$ python -q
>>> import numpy as np
>>> np.set_printoptions(precision=2, suppress=True, linewidth=120, floatmode="fixed")
>>> tidy = lambda a: np.round(a, 2) + 0
>>> m1 = np.loadtxt("x.csv", delimiter=",")
>>> m1
array([[-5.00,  0.00, -5.00, -6.00, -8.00, -7.00,  0.00,  8.00,  4.00,  8.00, -7.00],
       [ 1.00,  9.00, -6.00,  0.00,  1.00, -7.00,  4.00, -1.00, -7.00, -8.00, -1.00],
       [-1.00,  5.00, -5.00,  9.00,  2.00, -1.00, -4.00, -2.00, -7.00,  6.00,  5.00],
       [-9.00, -4.00,  5.00,  3.00,  9.00,  8.00,  4.00, -5.00, -8.00, -1.00, -8.00],
       [ 9.00, -2.00,  7.00,  4.00,  0.00, -5.00,  7.00, -6.00, -5.00,  6.00, -2.00],
       [ 5.00, -1.00,  7.00,  9.00,  4.00, -5.00,  3.00, -3.00,  9.00, -1.00,  6.00],
       [-8.00, -4.00,  5.00,  5.00, -2.00, -5.00,  8.00,  4.00, -9.00,  2.00,  8.00],
       [ 5.00,  2.00,  3.00, -1.00,  8.00,  8.00,  1.00, -5.00, -5.00,  6.00,  4.00],
       [ 0.00,  0.00,  0.00,  0.00,  0.00,  0.00,  0.00,  0.00, -2.00,  2.00, -3.00],
       [ 0.00,  0.00,  0.00,  0.00,  0.00,  0.00,  0.00,  0.00, -1.00, -3.00,  0.00],
       [ 0.00,  0.00,  0.00,  0.00,  0.00,  0.00,  0.00,  0.00, -3.00,  1.00,  3.00]])
>>> np.linalg.matrix_rank(m1, rtol=0.1)
np.int64(8)
>>> tidy(np.abs(np.linalg.svd(m1)[2][-1]))
array([0.28, 0.55, 0.60, 0.13, 0.31, 0.03, 0.27, 0.26, 0.00, 0.02, 0.00])
>>> [round(float(x), 2) for x in np.linalg.svd(m1, compute_uv=False)[:3]]
[28.26, 22.35, 21.29]
>>> rng = np.random.default_rng(64)
>>> z = rng.permutation(11)
>>> z
array([ 8,  2,  4,  5,  9, 10,  6,  0,  7,  1,  3])
>>> other = m1[z][:, z]
>>> np.allclose(other, m1)
False
>>> np.trace(other)
np.float64(-2.0)
>>> tidy(np.sort(np.abs(np.linalg.eigvals(other))))
array([ 0.82,  3.50,  3.50,  3.99,  4.41,  6.34,  6.34,  7.34, 15.22, 15.22, 17.85])
>>> other
array([[-2.00,  0.00,  0.00,  0.00,  2.00, -3.00,  0.00,  0.00,  0.00,  0.00,  0.00],
       [-7.00, -5.00,  2.00, -1.00,  6.00,  5.00, -4.00, -1.00, -2.00,  5.00,  9.00],
       [-5.00,  7.00,  0.00, -5.00,  6.00, -2.00,  7.00,  9.00, -6.00, -2.00,  4.00],
       [ 9.00,  7.00,  4.00, -5.00, -1.00,  6.00,  3.00,  5.00, -3.00, -1.00,  9.00],
       [-1.00,  0.00,  0.00,  0.00, -3.00,  0.00,  0.00,  0.00,  0.00,  0.00,  0.00],
       [-3.00,  0.00,  0.00,  0.00,  1.00,  3.00,  0.00,  0.00,  0.00,  0.00,  0.00],
       [-9.00,  5.00, -2.00, -5.00,  2.00,  8.00,  8.00, -8.00,  4.00, -4.00,  5.00],
       [ 4.00, -5.00, -8.00, -7.00,  8.00, -7.00,  0.00, -5.00,  8.00,  0.00, -6.00],
       [-5.00,  3.00,  8.00,  8.00,  6.00,  4.00,  1.00,  5.00, -5.00,  2.00, -1.00],
       [-7.00, -6.00,  1.00, -7.00, -8.00, -1.00,  4.00,  1.00, -1.00,  9.00,  0.00],
       [-8.00,  5.00,  9.00,  8.00, -1.00, -8.00,  4.00, -9.00, -5.00, -4.00,  3.00]])
